$ ipython --no-banner

In [1]: import numpy as np

In [2]: from numpy import linalg as LA

In [3]: np.set_printoptions(precision=1, suppress=True, linewidth=120)

In [4]: tidy = lambda a: np.round(a, 1) + 0

In [5]: mat = np.load("dump.npy")

In [6]: print(tidy(mat))
[[ 0.9 -3.1 -2.4 -2.1]
 [ 1.9 -2.1  0.6 -1.1]
 [ 1.3 -2.7 -1.1 -1.7]
 [ 3.8 -0.2  6.3  0.8]
 [ 0.8 -3.2 -2.7 -2.2]
 [ 1.4 -2.6 -0.8 -1.6]
 [ 2.4 -1.6  2.2 -0.6]
 [ 3.3 -0.7  4.8  0.3]
 [ 3.  -1.   3.9  0. ]
 [ 0.7 -3.3 -2.9 -2.3]
 [ 1.8 -2.2  0.5 -1.2]
 [ 3.1 -0.9  4.2  0.1]
 [ 1.  -3.  -2.1 -2. ]
 [ 1.5 -2.5 -0.6 -1.5]
 [ 2.3 -1.7  1.9 -0.7]
 [ 2.  -2.   0.9 -1. ]
 [ 1.1 -2.9 -1.8 -1.9]
 [ 0.6 -3.4 -3.2 -2.4]
 [ 2.  -2.   1.  -1. ]
 [ 1.7 -2.3  0.  -1.3]
 [ 1.2 -2.8 -1.5 -1.8]
 [ 3.5 -0.5  5.5  0.5]
 [ 1.6 -2.4 -0.1 -1.4]
 [ 1.8 -2.2  0.4 -1.2]
 [ 1.8 -2.2  0.3 -1.2]
 [ 3.9 -0.1  6.6  0.9]
 [ 1.7 -2.3  0.1 -1.3]
 [ 2.9 -1.1  3.8 -0.1]
 [ 2.7 -1.3  3.2 -0.3]
 [ 2.8 -1.2  3.3 -0.2]
 [ 1.9 -2.1  0.7 -1.1]
 [ 2.  -2.   1.  -1. ]
 [ 1.7 -2.3  0.2 -1.3]
 [ 0.8 -3.2 -2.6 -2.2]
 [ 1.8 -2.2  0.5 -1.2]
 [ 3.1 -0.9  4.2  0.1]
 [ 1.1 -2.9 -1.7 -1.9]
 [ 2.5 -1.5  2.5 -0.5]
 [ 2.3 -1.7  1.8 -0.7]
 [ 3.4 -0.6  5.1  0.4]
 [ 1.3 -2.7 -1.1 -1.7]
 [ 3.  -1.   4.   0. ]
 [ 3.7 -0.3  6.1  0.7]
 [ 1.8 -2.2  0.3 -1.2]
 [ 2.1 -1.9  1.3 -0.9]
 [ 1.9 -2.1  0.7 -1.1]
 [ 4.3  0.3  7.9  1.3]
 [ 1.8 -2.2  0.3 -1.2]
 [ 2.1 -1.9  1.2 -0.9]
 [ 2.  -2.   1.  -1. ]
 [ 2.8 -1.2  3.3 -0.2]]

In [7]: # rows and columns are dependent

In [8]: basis = mat[[13, 43]].astype(float)

In [9]: for _ in range(3):
   ...:     z = LA.norm(mat[:, None] - basis, axis=-1).argmin(axis=1)
   ...:     basis = np.array([mat[z == j].mean(axis=0) for j in range(2)])
   ...: 

In [10]: print(z)
[0 0 0 1 0 0 1 1 1 0 0 1 0 0 1 1 0 0 1 0 0 1 0 0 0 1 0 1 1 1 0 1 0 0 0 1 0 1 1 1 0 1 1 0 1 0 1 0 1 1 1]

In [11]: print(np.abs(basis[1] - basis[0]).argmax())
2

In [12]: print(tidy(basis))
[[ 1.4 -2.6 -0.8 -1.6]
 [ 2.8 -1.2  3.5 -0.2]]

In [13]: print(tidy(basis[1] - basis[0]))
[1.4 1.4 4.3 1.4]

In [14]: x0 = np.array([2, 0, 0, 0])

In [15]: print(np.sign((mat @ x0).round(6)))
[1. 1. 1. 1. 1. 1. 1. 1. 1. 1. 1. 1. 1. 1. 1. 1. 1. 1. 1. 1. 1. 1. 1. 1. 1. 1. 1. 1. 1. 1. 1. 1. 1. 1. 1. 1. 1. 1. 1.
 1. 1. 1. 1. 1. 1. 1. 1. 1. 1. 1. 1.]

In [16]: print(tidy(mat @ np.eye(4)[0]))
[0.9 1.9 1.3 3.8 0.8 1.4 2.4 3.3 3.  0.7 1.8 3.1 1.  1.5 2.3 2.  1.1 0.6 2.  1.7 1.2 3.5 1.6 1.8 1.8 3.9 1.7 2.9 2.7
 2.8 1.9 2.  1.7 0.8 1.8 3.1 1.1 2.5 2.3 3.4 1.3 3.  3.7 1.8 2.1 1.9 4.3 1.8 2.1 2.  2.8]

In [17]: print(tidy(mat @ x0))
[1.7 3.8 2.6 7.5 1.5 2.8 4.8 6.5 5.9 1.4 3.6 6.2 1.9 2.9 4.6 4.  2.2 1.2 4.  3.3 2.4 7.  3.3 3.6 3.5 7.7 3.4 5.9 5.5
 5.5 3.8 4.  3.5 1.6 3.6 6.1 2.2 5.  4.6 6.7 2.6 6.  7.4 3.5 4.2 3.8 8.6 3.5 4.1 4.  5.6]

In [18]: print((mat @ x0).argmax())
46

In [19]: print(tidy(np.einsum("ij,j->i", mat, x0)))
[1.7 3.8 2.6 7.5 1.5 2.8 4.8 6.5 5.9 1.4 3.6 6.2 1.9 2.9 4.6 4.  2.2 1.2 4.  3.3 2.4 7.  3.3 3.6 3.5 7.7 3.4 5.9 5.5
 5.5 3.8 4.  3.5 1.6 3.6 6.1 2.2 5.  4.6 6.7 2.6 6.  7.4 3.5 4.2 3.8 8.6 3.5 4.1 4.  5.6]

In [20]: C2 = np.cov(mat, rowvar=False)

In [21]: print(C2.shape)
(4, 4)

In [22]: print(tidy(C2))
[[0.8 0.8 2.5 0.8]
 [0.8 0.8 2.5 0.8]
 [2.5 2.5 7.4 2.5]
 [0.8 0.8 2.5 0.8]]

In [23]: print(tidy(LA.eigvalsh(C2)[::-1]))
[9.8 0.  0.  0. ]

In [24]: print(tidy(np.corrcoef(mat[:, 0], mat[:, 1])[0, 1]))
1.0

In [25]: m1 = np.array([[5, 4, 0, -6, -1, 1, -5],
    ...:     [4, 8, -4, -4, -2, 0, -6],
    ...:     [0, -4, 8, -4, 0, 4, 6],
    ...:     [-6, -4, -4, 12, 4, -6, 2],
    ...:     [-1, -2, 0, 4, 3, -3, 0],
    ...:     [1, 0, 4, -6, -3, 5, 3],
    ...:     [-5, -6, 6, 2, 0, 3, 10]])

In [26]: print(m1)
[[ 5  4  0 -6 -1  1 -5]
 [ 4  8 -4 -4 -2  0 -6]
 [ 0 -4  8 -4  0  4  6]
 [-6 -4 -4 12  4 -6  2]
 [-1 -2  0  4  3 -3  0]
 [ 1  0  4 -6 -3  5  3]
 [-5 -6  6  2  0  3 10]]

In [27]: A2 = m1 / LA.norm(m1, axis=1, keepdims=True)

In [28]: C2 = A2 @ A2.T

In [29]: print(tidy(C2))
[[ 1.   0.9 -0.1 -0.8 -0.7  0.3 -0.7]
 [ 0.9  1.  -0.6 -0.5 -0.5  0.  -0.9]
 [-0.1 -0.6  1.  -0.4 -0.3  0.8  0.8]
 [-0.8 -0.5 -0.4  1.   0.9 -0.8  0.2]
 [-0.7 -0.5 -0.3  0.9  1.  -0.8  0.2]
 [ 0.3  0.   0.8 -0.8 -0.8  1.   0.4]
 [-0.7 -0.9  0.8  0.2  0.2  0.4  1. ]]

In [30]: print(tidy(LA.norm(A2, axis=1)))
[1. 1. 1. 1. 1. 1. 1.]

In [31]: print((C2 - 2 * np.eye(7)).round(6).argmax(axis=1))
[1 0 5 4 3 2 2]

In [32]: W0 = np.loadtxt("layer13.csv", delimiter=",")

In [33]: print(W0)
[[ -1.   -0.4  -0.7   0.8   0.8   1.2   0.8  -0.8]
 [ -0.6  -0.3   1.7  -0.7  -1.3   1.1   1.4   0.5]
 [  0.7  -0.3   0.5   0.4  -0.2  -1.1  -1.2  -0.2]
 [ -0.3   0.4   1.3   1.8   1.    0.8  -1.6  -0.4]
 [  4.  -18.   40.  -40.   -6.   -2.    0.    8. ]
 [ -1.3  -2.2  -0.5   0.9   0.7  -0.7  -0.1   1.3]
 [ -0.5  -1.2   0.3  -0.5   2.    0.4  -1.1   0.9]
 [ -0.8  -1.5  -1.1   1.6   1.1  -0.3  -0.8   0.5]
 [ -0.2   0.3   0.3  -0.2  -2.4   0.6   0.2   2.1]
 [ -1.6   1.1   1.7   1.2   1.5   1.1   0.9   0. ]
 [  0.4   0.5   0.4  -0.2  -0.2  -1.1   1.3   0.2]
 [ -0.6   1.6   0.4  -0.3  -1.6  -1.7  -0.4  -0.5]
 [  0.4  -0.3  -1.1   0.2  -0.8   0.2   0.9   1.8]
 [ -0.6   0.3  -0.2   0.2   0.2   0.   -0.1   0. ]
 [  0.7   0.1  -0.7   0.3  -0.1   0.5  -0.4  -0.7]
 [ -0.4   0.   -0.6   0.    0.5  -2.4  -1.9   0.5]
 [  0.9  -0.8  -0.7   1.6   0.1  -0.9   0.2  -1.6]
 [  0.4  -0.4  -1.5  -1.2   0.9  -0.1  -0.9  -0.7]
 [ -1.    1.3   0.2  -0.2  -1.1   0.2   0.9   0. ]
 [ -0.9   0.2  -0.7   1.   -0.7  -0.6   0.    0.5]]

In [34]: O, R = LA.qr(W0)

In [35]: print(np.trace(O @ O.T))
8.0

In [36]: print(tidy(R))
[[  5.3 -13.8  29.8 -31.3  -5.1  -2.   -0.3   5.3]
 [  0.   12.3 -24.7  23.3   2.4   0.8   0.   -6.1]
 [  0.    0.   10.8  -8.5  -2.8   0.3   1.1   1.1]
 [  0.    0.    0.   -4.6  -1.4  -0.7   0.4   1. ]
 [  0.    0.    0.    0.   -4.2  -0.5   1.4   1.6]
 [  0.    0.    0.    0.    0.    4.1   1.8   0.2]
 [  0.    0.    0.    0.    0.    0.    3.3  -0.4]
 [  0.    0.    0.    0.    0.    0.    0.   -3.1]]
